% python3 -q
>>> import numpy as np
>>> import numpy.linalg as la
>>> np.set_printoptions(precision=4, suppress=True, linewidth=120)
>>> rd = lambda a: np.round(a, 4) + 0
>>> M = np.loadtxt("m.csv", delimiter=",")
>>> print(M)
[[  2.  -2.  -1.   0.  -1.   1.  -1.   0.]
 [  1.  -1.  -3.   2.   0.   1.  -1.   2.]
 [ -1.   0.  -3.   3.  -2.   1.  -3.   1.]
 [ -2.  -1.  -3.   2.  -4.  -1.  -3.   0.]
 [ -3.  -3.  -2.   1.  -4.   0.  -3.   1.]
 [ -3.  -2.  -2.   1.  -5.   2.  -1.   3.]
 [ -3.  -3.  -2.   3.  -5.   1.   1.   4.]
 [ -2.  -3.   0.   3.  -3.  -1.   1.   6.]
 [ -1.  -1.  -1.   3.  -3.   0.   3.   8.]
 [  1.   0.  -2.   2.  -1.   1.   2.   6.]
 [ -1.  -1.  -3.   2.  -2.   3.   4.   7.]
 [  0.   0.  -5.   1.  -1.   1.   4.   9.]
 [  1.   2.  -7.   0.   1.   3.   6.  11.]
 [  0.   0.  -6.  -2.  -1.   1.   4.  10.]
 [ -1.   2.  -7.  -2.  -3.  -1.   3.   9.]
 [ -3.   3.  -9.  -4.  -1.   1.   4.  11.]
 [ -5.   3. -11.  -3.  -2.   0.   2.  13.]
 [ -3.   3. -12.  -3.   0.   2.   1.  13.]
 [ -1.   3. -12.  -1.   2.   1.   1.  12.]
 [ -3.   5. -14.  -3.   2.   2.   2.  14.]
 [ -5.   7. -14.  -5.   0.   4.   2.  14.]
 [ -6.   6. -14.  -6.  -1.   6.   4.  16.]
 [ -7.   4. -15.  -7.  -3.   6.   3.  17.]
 [ -7.   5. -14.  -8.  -2.   6.   1.  16.]
 [ -9.   6. -14.  -7.  -4.   5.   2.  14.]
 [ -8.   8. -15.  -6.  -4.   5.   2.  15.]
 [-10.   8. -15.  -7.  -4.   7.   2.  17.]
 [-12.   7. -16.  -6.  -3.   6.   4.  19.]
 [-12.   6. -14.  -7.  -5.   5.   3.  18.]
 [-12.   4. -16.  -7.  -7.   5.   5.  16.]
 [-14.   2. -18.  -7.  -9.   4.   6.  16.]
 [-14.   3. -16.  -5.  -8.   3.   5.  14.]
 [-13.   4. -15.  -4.  -9.   1.   4.  12.]
 [-14.   4. -17.  -5.  -9.   0.   2.  14.]
 [-14.   6. -19.  -4. -11.   2.   0.  16.]
 [-15.   8. -20.  -4. -11.   0.   0.  18.]
 [-16.   8. -21.  -3. -12.   0.   2.  17.]
 [-14.   9. -23.  -1. -14.   0.   0.  16.]
 [-13.  10. -25.  -1. -14.  -1.  -1.  18.]]
>>> t3 = np.stack([M, -1 * M, M[::-1]])
>>> print(la.matrix_rank(t3))
[8 8 8]
>>> print(rd(la.norm(t3, axis=(1, 2))))
[138.6434 138.6434 138.6434]
>>> print(np.einsum("bij,cij->bc", t3, t3))
[[ 19222. -19222.   8693.]
 [-19222.  19222.  -8693.]
 [  8693.  -8693.  19222.]]
>>> print(t3.shape)
(3, 39, 8)
>>> C2 = M.T @ M
>>> print(rd(la.svd(M, compute_uv=False) ** 2))
[17493.2352   890.7846   333.0791   270.9095    95.8937    62.2499    44.6102    31.2377]
>>> print(la.matrix_rank(C2))
8
>>> print(np.diag(C2))
[2734.  889. 6516.  707. 1365.  382.  342. 6287.]
>>> print(rd(la.eigvalsh(C2)[::-1]))
[17493.2352   890.7846   333.0791   270.9095    95.8937    62.2499    44.6102    31.2377]
>>> print((M @ M.T).shape)
(39, 39)
>>> proj = M @ la.solve(M.T @ M, M.T)
>>> print(np.allclose(proj @ proj, proj))
True
>>> print(np.trace(proj))
8.0
>>> print(rd(proj @ M[:, 7]))
[ 0.  2.  1.  0.  1.  3.  4.  6.  8.  6.  7.  9. 11. 10.  9. 11. 13. 13. 12. 14. 14. 16. 17. 16. 14. 15. 17. 19. 18.
 16. 16. 14. 12. 14. 16. 18. 17. 16. 18.]
>>> q, evecs = la.qr(M[:, :5])[0], la.qr(M[:, 5:])[0]
>>> sigma = la.svd(q.T @ evecs, compute_uv=False)
>>> print((sigma > 0.9).sum())
1
>>> J = np.load("case10.npy")
>>> print(J)
[[ 0.     -0.5005 -0.7969 -0.5441]
 [ 0.5005 -0.8005 -0.9536 -0.3185]
 [ 0.1293 -0.7259 -0.9414 -0.6696]
 [ 0.1096 -0.7574 -0.9562 -0.7259]
 [ 0.226   0.7932  0.9789  0.917 ]
 [-0.8306  0.9737  0.9985  0.4382]
 [ 0.585  -0.5915 -0.7487  0.3185]
 [-0.3185 -0.3185 -0.6858 -0.7163]
 [ 0.02   -0.9721 -0.9996 -0.9812]
 [-0.8538  0.9846  0.9995  0.5649]
 [ 0.508   0.3004  0.7306  0.8483]
 [ 0.6231  0.8275  0.9919  0.9863]
 [ 0.6911 -0.8178 -0.9468  0.0997]
 [-0.2449  0.4621  0.6911  0.1489]
 [ 0.05   -0.5717 -0.8511 -0.5649]
 [ 0.05   -0.5717 -0.8511 -0.5649]
 [-0.3364  0.6044  0.8306  0.207 ]
 [-0.3452  0.7352  0.9302  0.4301]
 [-0.4621  0.9138  0.9925  0.7211]
 [ 0.2729  0.7531  0.9705  0.9121]
 [ 0.6911 -0.05    0.3627  0.8668]
 [-0.0997  0.1974  0.3275  0.0599]
 [-0.3969  0.983   0.9997  0.9611]
 [ 0.8565 -0.917  -0.9833  0.3185]
 [-0.1781 -0.8275 -0.9849 -0.9217]
 [ 0.3185  0.7064  0.9587  0.9069]
 [ 0.1586  0.01    0.1096  0.2636]
 [ 0.2355  0.9954  1.      0.9989]
 [-0.5717 -0.7163 -0.9732 -0.9674]
 [ 0.537  -0.9414 -0.9962 -0.7487]
 [ 0.4382 -0.2729 -0.2821  0.4219]
 [-0.2165  0.3185  0.4854  0.01  ]
 [-0.2636  0.4053  0.6044  0.04  ]]
>>> x0 = np.array([3, 0, 2, 0])
>>> rhs = J @ x0
>>> print(rd(la.pinv(J) @ J))
[[1. 0. 0. 0.]
 [0. 1. 0. 0.]
 [0. 0. 1. 0.]
 [0. 0. 0. 1.]]
>>> rng = np.random.default_rng(56)
>>> rhs = rhs + 0.05 * rng.normal(size=33)
>>> print(rd(rhs))
[-1.6363 -0.3896 -1.4054 -1.5396  2.6544 -0.4204  0.294  -2.223  -2.0061 -0.5561  3.0124  3.8194  0.1807  0.5946
 -1.6196 -1.4912  0.532   0.747   0.578   2.7094  2.8472  0.3882  0.8221  0.6803 -2.4453  2.9304  0.714   2.7083
 -3.6177 -0.3325  0.7688  0.33    0.4447]
>>> coef, *_ = la.lstsq(J, rhs)
>>> print([round(float(la.norm(la.solve(J.T @ J + lam * np.eye(4), J.T @ rhs))), 2) for lam in (0, 1, 10, 100)])
[3.54, 2.49, 1.38, 0.41]
>>> print(coef.round())
[ 3. -0.  2.  0.]
>>> print(rd(coef))
[ 2.9634 -0.0014  1.936   0.064 ]
